% python3 -q
>>> import numpy as np
>>> np.set_printoptions(precision=3, suppress=True, linewidth=160, floatmode="fixed")
>>> tidy = lambda a: np.round(a, 3) + 0
>>> data = np.loadtxt("arr.csv", delimiter=",")
>>> data
array([[  6.000,   2.000,  10.000,  18.000,   6.000,  22.000, -16.000,  -4.000],
       [  0.200,  -0.700,   0.100,   0.300,   0.900,  -1.200,  -0.400,   0.100],
       [  0.800,  -0.200,   1.700,   0.600,   0.700,  -0.300,   1.300,   0.600],
       [ -1.900,   0.000,   2.100,   2.600,   0.000,   0.000,  -2.800,   1.000],
       [  0.700,  -0.200,   1.300,  -0.600,  -0.300,  -0.200,   0.400,  -1.000],
       [ -0.300,   1.500,  -1.000,   0.300,   1.200,  -1.600,  -2.000,  -1.600],
       [ -2.600,  -1.900,  -0.800,   0.200,  -0.200,  -1.300,  -0.500,   1.100],
       [ -1.300,  -0.200,  -1.000,   0.400,  -1.000,  -0.400,  -0.100,   0.000],
       [  0.900,  -0.500,  -0.100,  -1.300,  -1.100,   0.800,   0.300,   1.300],
       [  2.700,   1.000,  -0.100,   1.400,  -0.600,  -0.700,   0.300,   1.500],
       [  0.000,  -0.800,   1.000,  -0.600,  -0.400,   0.200,   0.500,   0.700],
       [  1.300,  -0.100,   1.600,   1.200,  -0.500,   0.700,  -0.200,   0.600],
       [  0.800,   0.600,   1.000,  -0.100,  -0.200,  -0.300,   1.000,  -0.900],
       [ -0.200,  -1.200,  -1.000,  -1.300,   1.200,   0.600,   1.700,   1.500]])
>>> # row 0 is much longer than the rest
>>> Y = np.c_[data[:, :3] @ np.array([[-1, -2, -3], [-2, 0, 2], [2, 3, -2]]), np.array([2, 2, -5, -3, 2, 2, 3, -5, -3, -3, 0, 4, 0, 5])]
>>> tidy(Y)
array([[ 10.000,  18.000, -34.000,   2.000],
       [  1.400,  -0.100,  -2.200,   2.000],
       [  3.000,   3.500,  -6.200,  -5.000],
       [  6.100,  10.100,   1.500,  -3.000],
       [  2.300,   2.500,  -5.100,   2.000],
       [ -4.700,  -2.400,   5.900,   2.000],
       [  4.800,   2.800,   5.600,   3.000],
       [ -0.300,  -0.400,   5.500,  -5.000],
       [ -0.100,  -2.100,  -3.500,  -3.000],
       [ -4.900,  -5.700,  -5.900,  -3.000],
       [  3.600,   3.000,  -3.600,   0.000],
       [  2.100,   2.200,  -7.300,   4.000],
       [  0.000,   1.400,  -3.200,   0.000],
       [  0.600,  -2.600,   0.200,   5.000]])
>>> tidy(np.linalg.lstsq(data, Y[:, 0])[0])
array([-1.000, -2.000,  2.000,  0.000,  0.000,  0.000,  0.000,  0.000])
>>> tidy(np.linalg.norm(np.linalg.qr(data)[0].T @ Y, axis=0) ** 2 / ((Y ** 2).sum(axis=0) + 1e-12))
array([1.000, 1.000, 1.000, 0.456])
